$ ipython --no-banner

In [1]: import numpy as np

In [2]: np.set_printoptions(precision=1, suppress=True, linewidth=120, floatmode="fixed")

In [3]: m1 = np.load("a.npy")

In [4]: m1
Out[4]: 
array([[ 14, -18,   0,  14, -18,   0],
       [  8, -18, -18,   8, -18, -18],
       [ 18,  -6,  -8,  18,  -6,  -8],
       [ 28, -36,   0, -14,  18,   0],
       [ 16, -36, -36,  -8,  18,  18],
       [ 36, -12, -16, -18,   6,   8]])

In [5]: A2 = np.linalg.inv(m1)

In [6]: round(float(np.linalg.slogdet(m1)[0]), 1)
Out[6]: -1.0

In [7]: print(np.round(np.linalg.inv(A2), 1) + 0)
[[ 14.0 -18.0   0.0  14.0 -18.0   0.0]
 [  8.0 -18.0 -18.0   8.0 -18.0 -18.0]
 [ 18.0  -6.0  -8.0  18.0  -6.0  -8.0]
 [ 28.0 -36.0   0.0 -14.0  18.0   0.0]
 [ 16.0 -36.0 -36.0  -8.0  18.0  18.0]
 [ 36.0 -12.0 -16.0 -18.0   6.0   8.0]]

In [8]: K = np.load("test7.npy")

In [9]: K
Out[9]: 
array([[-2.0, -3.0,  0.0,  0.0,  0.0,  0.0,  0.0,  0.0,  0.0,  0.0],
       [-3.0, -2.0,  0.0,  0.0,  0.0,  0.0,  0.0,  0.0,  0.0,  0.0],
       [ 0.0,  0.0, -2.0, -3.0,  0.0, -3.0, -3.0,  0.0,  0.0, -3.0],
       [ 0.0,  0.0, -3.0, -2.0,  0.0, -3.0, -3.0,  0.0,  0.0, -3.0],
       [ 0.0,  0.0,  0.0,  0.0, -2.0,  0.0,  0.0, -3.0, -3.0,  0.0],
       [ 0.0,  0.0, -3.0, -3.0,  0.0, -2.0, -3.0,  0.0,  0.0, -3.0],
       [ 0.0,  0.0, -3.0, -3.0,  0.0, -3.0, -2.0,  0.0,  0.0, -3.0],
       [ 0.0,  0.0,  0.0,  0.0, -3.0,  0.0,  0.0, -2.0, -3.0,  0.0],
       [ 0.0,  0.0,  0.0,  0.0, -3.0,  0.0,  0.0, -3.0, -2.0,  0.0],
       [ 0.0,  0.0, -3.0, -3.0,  0.0, -3.0, -3.0,  0.0,  0.0, -2.0]])

In [10]: round(np.linalg.det(K), 1)
Out[10]: np.float64(-560.0)

In [11]: (K != 0).astype(int)
Out[11]: 
array([[1, 1, 0, 0, 0, 0, 0, 0, 0, 0],
       [1, 1, 0, 0, 0, 0, 0, 0, 0, 0],
       [0, 0, 1, 1, 0, 1, 1, 0, 0, 1],
       [0, 0, 1, 1, 0, 1, 1, 0, 0, 1],
       [0, 0, 0, 0, 1, 0, 0, 1, 1, 0],
       [0, 0, 1, 1, 0, 1, 1, 0, 0, 1],
       [0, 0, 1, 1, 0, 1, 1, 0, 0, 1],
       [0, 0, 0, 0, 1, 0, 0, 1, 1, 0],
       [0, 0, 0, 0, 1, 0, 0, 1, 1, 0],
       [0, 0, 1, 1, 0, 1, 1, 0, 0, 1]])

In [12]: print(np.flatnonzero(np.linalg.matrix_power((K != 0) + (K.T != 0) + np.eye(10), 10)[7]))
[4 7 8]

In [13]: vec = np.array([0, 1, -3, 0, 1, -2, 0, 0, 0, 2])

In [14]: print(np.linalg.norm(K @ vec) <= np.linalg.norm(K, 2) * np.linalg.norm(vec) + 1e-9)
True

In [15]: np.einsum("ij,j->i", K, vec)
Out[15]: array([-3.0, -2.0,  6.0,  9.0, -2.0,  7.0,  9.0, -3.0, -3.0, 11.0])

In [16]: print(K @ vec)
[-3.0 -2.0  6.0  9.0 -2.0  7.0  9.0 -3.0 -3.0 11.0]

In [17]: (K @ vec).argmax()
Out[17]: np.int64(9)

In [18]: round(float(np.linalg.eigvalsh(K).min()), 1)
Out[18]: -14.0

In [19]: np.all(np.linalg.eigvalsh(K) > 0)
Out[19]: np.False_

In [20]: print([round(float(np.linalg.det(K[:i, :i])), 2) + 0 for i in range(1, 11)])
[-2.0, -5.0, 10.0, 25.0, -50.0, -80.0, -110.0, -275.0, -440.0, -560.0]

In [21]: W0 = np.loadtxt("block1.csv", delimiter=",")

In [22]: print(W0)
[[ 0.0  0.0  0.0  0.0]
 [ 0.0  0.0  0.0  0.0]
 [-4.0 -8.0 -2.0 -4.0]
 [ 6.0  0.0  3.0  0.0]]

In [23]: print(np.abs(np.diag(np.linalg.qr(W0)[1])) > 1e-9)
[ True  True False False]

In [24]: np.unique(W0.round(6), axis=0).shape
Out[24]: (3, 4)

In [25]: np.round(W0 @ np.linalg.pinv(W0) @ W0, 1) + 0
Out[25]: 
array([[ 0.0,  0.0,  0.0,  0.0],
       [ 0.0,  0.0,  0.0,  0.0],
       [-4.0, -8.0, -2.0, -4.0],
       [ 6.0,  0.0,  3.0,  0.0]])

In [26]: M = np.array([[-1.0, 0.0, 0.0], [0.0, -1.0, 0.0], [0.0, 0.0, -1.0]])

In [27]: print(M)
[[-1.0  0.0  0.0]
 [ 0.0 -1.0  0.0]
 [ 0.0  0.0 -1.0]]

In [28]: w, evecs = np.linalg.eig(M)

In [29]: np.prod(w)
Out[29]: np.float64(-1.0)

In [30]: np.sort(np.linalg.eigvals(np.linalg.inv(M)))
Out[30]: array([-1.0, -1.0, -1.0])

In [31]: np.sort(np.linalg.eigvals(M.T))
Out[31]: array([-1.0, -1.0, -1.0])

In [32]: np.einsum("ii->", M)
Out[32]: np.float64(-3.0)

In [33]: print(np.kron(np.eye(2, dtype=int), M))
[[-1.0  0.0  0.0 -0.0  0.0  0.0]
 [ 0.0 -1.0  0.0  0.0 -0.0  0.0]
 [ 0.0  0.0 -1.0  0.0  0.0 -0.0]
 [-0.0  0.0  0.0 -1.0  0.0  0.0]
 [ 0.0 -0.0  0.0  0.0 -1.0  0.0]
 [ 0.0  0.0 -0.0  0.0  0.0 -1.0]]

In [34]: round(np.linalg.det(M[::-1]), 1)
Out[34]: np.float64(1.0)

In [35]: np.einsum("ij,ji->", M, M)
Out[35]: np.float64(3.0)

In [36]: np.linalg.eigvals(M)
Out[36]: array([-1.0, -1.0, -1.0])

In [37]: np.linalg.matrix_power(M - np.diag(np.diag(M)), 3)
Out[37]: 
array([[0.0, 0.0, 0.0],
       [0.0, 0.0, 0.0],
       [0.0, 0.0, 0.0]])

In [38]: [int(np.linalg.matrix_rank(np.linalg.matrix_power(M, p))) for p in range(1, 4)]
Out[38]: [3, 3, 3]

In [39]: F = np.load("run5.npy")

In [40]: print(F)
[[-3  0 -2  1]
 [-1  2  0  3]
 [-4 -1 -3  0]
 [-3  0 -2  1]
 [-1  2  0  3]
 [-4 -1 -3  0]
 [-5 -2 -4 -1]]

In [41]: U, s, Vh = np.linalg.svd(F)

In [42]: s.round(1) + 0
Out[42]: array([11.0,  5.7,  0.0,  0.0])

In [43]: np.argmax(s[:-1] / (s[1:] + 1e-6)) + 1
Out[43]: np.int64(2)

In [44]: A2 = U[:, :2] @ np.diag(s[:2]) @ Vh[:2]

In [45]: round(np.abs(F - A2).max(), 1)
Out[45]: np.float64(0.0)

In [46]: rng = np.random.default_rng(5758)

In [47]: A = rng.normal(size=(28, 7)) + 3 * np.array([2, 0, 2, 2, 1, 1, 0])

In [48]: A.round(1) + 0
Out[48]: 
array([[ 5.4, -0.5,  7.0,  6.9,  5.1,  3.2,  2.0],
       [ 5.0,  0.1,  7.2,  6.3,  2.4,  4.2, -0.9],
       [ 6.9,  0.5,  7.2,  5.8,  0.2,  3.1,  0.0],
       [ 6.5, -0.2,  5.3,  7.2,  2.4,  2.5,  0.7],
       [ 6.2, -1.4,  7.3,  7.5,  4.0,  1.5,  0.6],
       [ 5.5,  2.2,  6.6,  7.2,  2.1,  4.0,  0.7],
       [ 5.5,  1.1,  6.4,  5.1,  2.5,  3.4,  1.0],
       [ 4.6,  0.0,  4.9,  7.6,  2.5,  2.6, -1.2],
       [ 7.6, -0.4,  6.1,  5.7,  4.3,  5.1, -0.6],
       [ 6.8, -1.0,  3.7,  5.5,  4.0,  3.7,  1.0],
       [ 6.9, -0.6,  6.5,  4.8,  0.8,  3.2,  1.4],
       [ 5.0, -0.7,  5.6,  7.6,  2.9,  3.1, -1.3],
       [ 5.9, -0.2,  5.5,  6.6,  2.8,  2.7, -0.5],
       [ 4.5, -0.2,  5.3,  6.1,  3.1,  2.6,  1.0],
       [ 5.7,  0.0,  6.1,  5.8,  4.8,  2.4, -0.3],
       [ 6.1, -0.2,  5.1,  5.5,  4.8,  4.1,  1.3],
       [ 5.9,  0.9,  5.9,  7.0,  4.6,  2.2,  0.0],
       [ 6.8, -0.5,  6.2,  6.2,  2.9,  2.6, -0.6],
       [ 6.3, -1.5,  5.5,  4.7,  3.6,  1.9, -1.0],
       [ 6.3,  0.2,  6.2,  5.2,  2.4,  0.8, -0.8],
       [ 5.8, -0.5,  6.3,  5.6,  2.4,  3.1,  2.2],
       [ 6.5, -1.0,  4.0,  6.4,  3.4,  2.2,  0.7],
       [ 7.0,  0.5,  3.6,  4.7,  2.2,  3.2, -0.4],
       [ 8.3,  0.7,  3.7,  7.0,  3.6,  3.1,  0.8],
       [ 5.7,  1.4,  5.5,  4.8,  2.0,  2.4,  0.8],
       [ 8.5,  1.4,  5.0,  6.2,  2.2,  3.5,  0.1],
       [ 5.9,  1.6,  6.2,  5.3,  3.7,  3.2, -1.0],
       [ 6.7, -0.6,  5.9,  6.4,  1.6,  2.5, -1.0]])

In [49]: labels = A[:, 6] > np.median(A[:, 6])

In [50]: f = A[labels].mean(axis=0) - A[~labels].mean(axis=0)

In [51]: print(np.argsort(-np.abs(f).round(6), kind="stable"))
[6 2 5 0 1 4 3]

In [52]: ((A - A.mean(axis=0)) @ f > 0).astype(int)
Out[52]: array([1, 0, 0, 1, 0, 1, 1, 0, 0, 1, 1, 0, 0, 1, 0, 1, 0, 0, 0, 0, 1, 1, 0, 1, 1, 1, 0, 0])

In [53]: print(np.round((((A - A.mean(axis=0)) @ f > 0) == labels).mean(), 1))
1.0

In [54]: cov = np.cov(A, rowvar=False)

In [55]: A.std(axis=0)
Out[55]: array([0.9, 0.9, 1.0, 0.9, 1.2, 0.8, 1.0])

In [56]: cov.shape
Out[56]: (7, 7)

In [57]: print(np.round(np.corrcoef(A.T), 1) + 0)
[[ 1.0  0.0 -0.3 -0.2 -0.1  0.1  0.0]
 [ 0.0  1.0  0.0 -0.1 -0.2  0.2  0.0]
 [-0.3  0.0  1.0  0.1 -0.1  0.0  0.0]
 [-0.2 -0.1  0.1  1.0  0.2 -0.1 -0.1]
 [-0.1 -0.2 -0.1  0.2  1.0  0.0  0.1]
 [ 0.1  0.2  0.0 -0.1  0.0  1.0  0.2]
 [ 0.0  0.0  0.0 -0.1  0.1  0.2  1.0]]

In [58]: np.linalg.eigvalsh(cov)[::-1]
Out[58]: array([1.6, 1.4, 1.1, 0.8, 0.7, 0.6, 0.5])

In [59]: print(np.polyfit(A[:, 0], A[:, 3], 1))
[-0.2  7.3]

In [60]: U, s, Vh = np.linalg.svd(A, full_matrices=False)

In [61]: np.round(U.T @ U, 1) + 0
Out[61]: 
array([[1.0, 0.0, 0.0, 0.0, 0.0, 0.0, 0.0],
       [0.0, 1.0, 0.0, 0.0, 0.0, 0.0, 0.0],
       [0.0, 0.0, 1.0, 0.0, 0.0, 0.0, 0.0],
       [0.0, 0.0, 0.0, 1.0, 0.0, 0.0, 0.0],
       [0.0, 0.0, 0.0, 0.0, 1.0, 0.0, 0.0],
       [0.0, 0.0, 0.0, 0.0, 0.0, 1.0, 0.0],
       [0.0, 0.0, 0.0, 0.0, 0.0, 0.0, 1.0]])

In [62]: s / s[0]
Out[62]: array([1.0, 0.1, 0.1, 0.1, 0.1, 0.1, 0.1])

In [63]: print(U.shape, s.shape, Vh.shape)
(28, 7) (7,) (7, 7)

In [64]: np.abs(U[:, 0]).round(6).argmax()
Out[64]: np.int64(8)

In [65]: print(round(np.sqrt((s ** 2).sum()), 1), round(float(np.linalg.norm(A)), 1))
60.9 60.9

In [66]: f = np.array([4, 2, 0, 1, 4, 2, 0])

In [67]: v = np.array([-2, -1, -3, 1, -3, -1, 1, 2, 2, -2])

In [68]: J = np.outer(f, v)

In [69]: print(J)
[[ -8  -4 -12   4 -12  -4   4   8   8  -8]
 [ -4  -2  -6   2  -6  -2   2   4   4  -4]
 [  0   0   0   0   0   0   0   0   0   0]
 [ -2  -1  -3   1  -3  -1   1   2   2  -2]
 [ -8  -4 -12   4 -12  -4   4   8   8  -8]
 [ -4  -2  -6   2  -6  -2   2   4   4  -4]
 [  0   0   0   0   0   0   0   0   0   0]]

In [70]: f = np.array([3, -4])

In [71]: np.correlate(J[2], J[3], "full")
Out[71]: array([0, 0, 0, 0, 0, 0, 0, 0, 0, 0, 0, 0, 0, 0, 0, 0, 0, 0, 0])

In [72]: U, s, Vh = np.linalg.svd(J)

In [73]: evecs = Vh[:(s > 1e-8).sum()]

In [74]: vec = J[2] + 5 * J[0] + rng.integers(2) * np.eye(10)[1]

In [75]: vec
Out[75]: array([-40.0, -20.0, -60.0,  20.0, -60.0, -20.0,  20.0,  40.0,  40.0, -40.0])

In [76]: np.linalg.matrix_rank(np.vstack([J, vec]))
Out[76]: np.int64(1)

In [77]: np.round(np.linalg.norm(vec - evecs.T @ evecs @ vec), 1)
Out[77]: np.float64(0.0)

In [78]: round(np.trace(np.linalg.pinv(J) @ J), 1)
Out[78]: np.float64(1.0)

In [79]: J @ np.linalg.pinv(J) @ J
Out[79]: 
array([[ -8.0,  -4.0, -12.0,   4.0, -12.0,  -4.0,   4.0,   8.0,   8.0,  -8.0],
       [ -4.0,  -2.0,  -6.0,   2.0,  -6.0,  -2.0,   2.0,   4.0,   4.0,  -4.0],
       [  0.0,   0.0,   0.0,   0.0,   0.0,   0.0,   0.0,   0.0,   0.0,   0.0],
       [ -2.0,  -1.0,  -3.0,   1.0,  -3.0,  -1.0,   1.0,   2.0,   2.0,  -2.0],
       [ -8.0,  -4.0, -12.0,   4.0, -12.0,  -4.0,   4.0,   8.0,   8.0,  -8.0],
       [ -4.0,  -2.0,  -6.0,   2.0,  -6.0,  -2.0,   2.0,   4.0,   4.0,  -4.0],
       [  0.0,   0.0,   0.0,   0.0,   0.0,   0.0,   0.0,   0.0,   0.0,   0.0]])

In [80]: print(J.shape)
(7, 10)

In [81]: np.zeros(7, 10)
TypeError: Cannot interpret '10' as a data type


In [82]: np.linalg.matrix_rank(J)
Out[82]: np.int64(1)

In [83]: J[7]
IndexError: index 7 is out of bounds for axis 0 with size 7


In [84]: print(np.abs(J).max())
12

In [85]: np.round(np.linalg.svd(J, compute_uv=False), 1) + 0
Out[85]: array([39.5,  0.0,  0.0,  0.0,  0.0,  0.0,  0.0])

In [86]: np.diff(J, axis=0)
Out[86]: 
array([[ 4,  2,  6, -2,  6,  2, -2, -4, -4,  4],
       [ 4,  2,  6, -2,  6,  2, -2, -4, -4,  4],
       [-2, -1, -3,  1, -3, -1,  1,  2,  2, -2],
       [-6, -3, -9,  3, -9, -3,  3,  6,  6, -6],
       [ 4,  2,  6, -2,  6,  2, -2, -4, -4,  4],
       [ 4,  2,  6, -2,  6,  2, -2, -4, -4,  4]])

In [87]: np.round(np.linalg.norm(J), 1)
Out[87]: np.float64(39.5)

In [88]: J.mean(axis=0)
Out[88]: array([-3.7, -1.9, -5.6,  1.9, -5.6, -1.9,  1.9,  3.7,  3.7, -3.7])
